$ python3 -q
>>> import numpy as np
>>> import numpy.linalg as la
>>> np.set_printoptions(suppress=True, linewidth=160)
>>> def tidy(a):
...     return np.round(a, 1) + 0
... 
>>> F = np.loadtxt("layer5.csv", delimiter=",")
>>> tidy(F)
array([[0.3, 0.3, 0.1, 0.3],
       [0.3, 0.3, 0.1, 0.3],
       [0.1, 0.1, 0. , 0.1],
       [0.3, 0.3, 0.1, 0.3]])
>>> vals, V = la.eigh(F)
>>> tidy(la.eigvalsh(F + -3 * np.eye(4)))
array([-3., -3., -3., -2.])
>>> tidy(np.abs(V[:, -1]))
array([0.6, 0.6, 0.2, 0.6])
>>> tidy(la.svd(F, compute_uv=False))
array([1., 0., 0., 0.])
>>> tidy(V.T @ F @ V)
array([[0., 0., 0., 0.],
       [0., 0., 0., 0.],
       [0., 0., 0., 0.],
       [0., 0., 0., 1.]])
>>> np.abs(V[:, -1]).round(6).argmax()
np.int64(0)
>>> tidy(V.T @ V)
array([[1., 0., 0., 0.],
       [0., 1., 0., 0.],
       [0., 0., 1., 0.],
       [0., 0., 0., 1.]])
>>> tidy(vals)
array([0., 0., 0., 1.])
>>> tidy(la.eigvalsh(F @ F))
array([0., 0., 0., 1.])
>>> tidy(la.norm(F[0], 1)), tidy(la.norm(F[0], np.inf))
(np.float64(1.1), np.float64(0.3))
>>> tidy(la.norm(F, axis=0))
array([0.6, 0.6, 0.2, 0.6])
>>> tidy(la.norm(F[0] - F[2]))
np.float64(0.4)
>>> tidy(la.norm(F, axis=1))
array([0.6, 0.6, 0.2, 0.6])
>>> tidy(la.norm(F, "nuc"))
np.float64(1.0)
>>> tidy(la.norm(F, 1)), tidy(la.norm(F, np.inf))
(np.float64(1.1), np.float64(1.1))
>>> tidy(la.norm(F) ** 2 / la.norm(F, 2) ** 2)
np.float64(1.0)
>>> E = np.load("arr.npy")
>>> E
array([[ 2., -3.,  0.],
       [-3.,  0., -3.],
       [ 0., -3.,  4.]])
>>> tidy(np.poly(E))
array([  1.,  -6., -10.,  54.])
>>> np.einsum("ij,ji->", E, E)
np.float64(56.0)
>>> tidy(la.det(E.T))
np.float64(-54.0)
>>> tidy(la.eigvals(E).sum().real)
np.float64(6.0)
>>> tidy(la.eigvals(E))
array([-3.1,  2.8,  6.2])
>>> tidy(la.det(2 * E)), tidy(la.det(E))
(np.float64(-432.0), np.float64(-54.0))
>>> tidy(la.det(E[::-1]))
np.float64(54.0)
>>> vals, V = la.eigh(E)
>>> vec = np.array([0, 1, -3])
>>> tidy(V * np.maximum(vals, 0) @ V.T)
array([[ 2.7, -1.8,  0.5],
       [-1.8,  2. , -2.2],
       [ 0.5, -2.2,  4.4]])
>>> (np.sign(V[:, -1].round(6)) == np.sign(V[0, -1].round(6))).astype(int)
array([1, 0, 1])
>>> vals, V = la.eig(E)
>>> tidy(np.sort(la.eigvals(la.inv(E))))
array([-0.3,  0.2,  0.4])
>>> tidy(np.prod(vals))
np.float64(-54.0)
>>> tidy(vals)
array([-3.1,  2.8,  6.2])
